$ ipython --no-banner

In [1]: import numpy as np

In [2]: import numpy.linalg as la

In [3]: np.set_printoptions(suppress=True, linewidth=120)

In [4]: r0 = np.array([-2, 2, 3])

In [5]: M = np.array([np.roll(r0, i) for i in range(3)])

In [6]: M
Out[6]: 
array([[-2,  2,  3],
       [ 3, -2,  2],
       [ 2,  3, -2]])

In [7]: q, V = la.qr(M[:, :2])[0], la.qr(M[:, 2:])[0]

In [8]: sigma = la.svd(q.T @ V, compute_uv=False)

In [9]: np.round(np.degrees(np.arccos(sigma.clip(0, 1))), 3)
Out[9]: array([67.634])

In [10]: (sigma > 0.9).sum()
Out[10]: np.int64(0)

In [11]: rng = np.random.default_rng(170133)

In [12]: idx = rng.permutation(3)

In [13]: idx
Out[13]: array([0, 1, 2])

In [14]: other = M[idx][:, idx]

In [15]: other
Out[15]: 
array([[-2,  2,  3],
       [ 3, -2,  2],
       [ 2,  3, -2]])

In [16]: basis = 3 * np.array([[0.6, 0.0, 1.0, 1.4, 0.3, 1.0], [0.8, 0.3, 1.3, -0.4, 0.4, -0.1]])

In [17]: idx = rng.integers(0, 2, 28)

In [18]: F = basis[idx] + rng.normal(size=(28, 6))

In [19]: F.round(3)
Out[19]: 
array([[ 2.161,  1.246,  3.413, -1.197,  2.781,  1.951],
       [ 1.926,  0.962,  4.927, -1.852,  0.751,  0.648],
       [ 2.538, -1.662,  3.173, -1.512,  1.392,  0.869],
       [ 1.815, -0.862,  3.246,  5.588,  1.527,  3.038],
       [ 0.836,  0.24 ,  3.298,  3.682,  0.201,  2.57 ],
       [ 3.691,  0.086,  4.151, -1.015,  2.377, -0.193],
       [ 2.413, -0.719, -0.069,  3.367,  1.545,  4.246],
       [ 1.77 ,  1.831,  3.63 , -2.538,  0.796, -0.496],
       [ 2.05 , -0.815,  3.95 ,  3.481,  1.109,  2.844],
       [ 1.621, -0.013,  2.395,  3.307,  0.95 ,  4.254],
       [ 0.184,  0.682,  2.2  ,  1.767, -0.796,  3.219],
       [ 2.718,  0.62 ,  3.372,  5.716,  0.531,  4.501],
       [ 1.269,  0.672,  2.226, -0.434, -0.157,  1.136],
       [ 1.341,  1.114,  3.653,  0.188,  1.429, -1.514],
       [ 2.79 ,  0.642,  3.482, -1.544, -0.265, -0.959],
       [ 1.57 ,  2.265,  4.96 , -1.404,  0.664, -0.371],
       [ 3.15 ,  0.858,  3.334,  4.84 ,  0.632,  2.841],
       [ 3.17 ,  2.486,  2.479,  0.168,  1.268, -1.838],
       [ 1.583,  0.704,  3.013,  0.153,  0.72 , -0.148],
       [ 3.164,  0.388,  2.595,  3.519,  1.331,  1.536],
       [ 0.255,  0.94 ,  2.419,  3.514,  3.061,  2.9  ],
       [ 3.227,  2.515,  4.605, -1.66 ,  1.259, -0.616],
       [ 0.841,  0.98 ,  2.495,  3.663,  1.661,  2.891],
       [ 3.115,  1.047,  3.187, -1.75 ,  2.369, -1.861],
       [ 1.837,  0.336,  3.378, -0.468,  3.17 ,  0.061],
       [ 0.637, -0.004,  2.742,  6.046,  1.022,  2.436],
       [ 2.327,  1.062,  4.008,  3.049,  1.786,  2.225],
       [ 1.715, -1.027,  2.086,  7.639,  1.331,  1.602]])

In [20]: Xc = F - F.mean(axis=0)

In [21]: V = la.svd(Xc)[2][:2]

In [22]: other = Xc - Xc @ V.T @ V

In [23]: round(la.norm(other) / la.norm(Xc), 3)
Out[23]: np.float64(0.438)

In [24]: np.round(np.cov(Xc @ V.T, rowvar=False), 3) + 0
Out[24]: 
array([[11.657,  0.   ],
       [ 0.   ,  1.428]])

In [25]: np.round(np.diag(V.T @ V), 3)
Out[25]: array([0.099, 0.046, 0.054, 0.979, 0.044, 0.777])

In [26]: la.norm(other, axis=1).round(6).argmax()
Out[26]: np.int64(6)

In [27]: other = np.c_[F[:, :1] @ np.array([[0]]), np.array([2, 6, 6, 3, 8, 5, 8, 4, 7, 0, 4, 0, 2, 6, 7, 9, 4, 4, 8, 3, 8, 7, 0, 9, 9, 2, 5, 6])]

In [28]: other
Out[28]: 
array([[0., 2.],
       [0., 6.],
       [0., 6.],
       [0., 3.],
       [0., 8.],
       [0., 5.],
       [0., 8.],
       [0., 4.],
       [0., 7.],
       [0., 0.],
       [0., 4.],
       [0., 0.],
       [0., 2.],
       [0., 6.],
       [0., 7.],
       [0., 9.],
       [0., 4.],
       [0., 4.],
       [0., 8.],
       [0., 3.],
       [0., 8.],
       [0., 7.],
       [0., 0.],
       [0., 9.],
       [0., 9.],
       [0., 2.],
       [0., 5.],
       [0., 6.]])

In [29]: np.round(la.norm(other - F @ la.lstsq(F, other)[0], axis=0), 3)
Out[29]: array([ 0.   , 14.253])

In [30]: np.round(la.norm(la.qr(F)[0].T @ other, axis=0) ** 2 / ((other ** 2).sum(axis=0) + 1e-12), 3)
Out[30]: array([0.   , 0.782])

In [31]: proj = F @ la.solve(F.T @ F, F.T)

In [32]: np.allclose(proj @ proj, proj)
Out[32]: True

In [33]: np.round(proj @ F[:, 3], 3)
Out[33]: 
array([-1.197, -1.852, -1.512,  5.588,  3.682, -1.015,  3.367, -2.538,  3.481,  3.307,  1.767,  5.716, -0.434,  0.188,
       -1.544, -1.404,  4.84 ,  0.168,  0.153,  3.519,  3.514, -1.66 ,  3.663, -1.75 , -0.468,  6.046,  3.049,  7.639])

In [34]: gram = np.cov(F, rowvar=False)

In [35]: np.round(np.polyfit(F[:, 5], F[:, 1], 1), 3)
Out[35]: array([-0.26 ,  0.943])

In [36]: np.argwhere(np.triu(np.abs(np.corrcoef(F.T)) > 0.8, 1))
Out[36]: array([], shape=(0, 2), dtype=int64)

In [37]: Xc = F - F.mean(axis=0)

In [38]: U, sigma, Vt = la.svd(Xc, full_matrices=False)

In [39]: sigma.round(3)
Out[39]: array([17.741,  6.209,  5.251,  4.677,  4.385,  3.886])

In [40]: (np.sign(U[:, 0]) == np.sign(U[0, 0])).astype(int)
Out[40]: array([1, 1, 1, 0, 0, 1, 0, 1, 0, 0, 0, 0, 1, 1, 1, 1, 0, 1, 1, 0, 0, 1, 0, 1, 1, 0, 0, 0])

In [41]: np.round(np.abs(Vt[-1]), 3)
Out[41]: array([0.5  , 0.656, 0.535, 0.016, 0.048, 0.176])

In [42]: np.round(sigma ** 2 / (sigma ** 2).sum(), 3)
Out[42]: array([0.72 , 0.088, 0.063, 0.05 , 0.044, 0.035])

In [43]: la.matrix_rank(Xc)
Out[43]: np.int64(6)

In [44]: np.round(Xc.mean(axis=0), 3) + 0
Out[44]: array([0., 0., 0., 0., 0., 0.])

In [45]: np.searchsorted(np.cumsum(sigma ** 2) / (sigma ** 2).sum(), 0.9) + 1
Out[45]: np.int64(4)

In [46]: np.round(Vt[0] * np.sign(Vt[0, np.abs(Vt[0]).argmax()]), 3)
Out[46]: array([-0.09 , -0.162, -0.149,  0.846, -0.021,  0.477])

In [47]: np.abs(Vt[0]).argmax()
Out[47]: np.int64(3)

In [48]: np.abs(U[:, 0]).argmax()
Out[48]: np.int64(27)
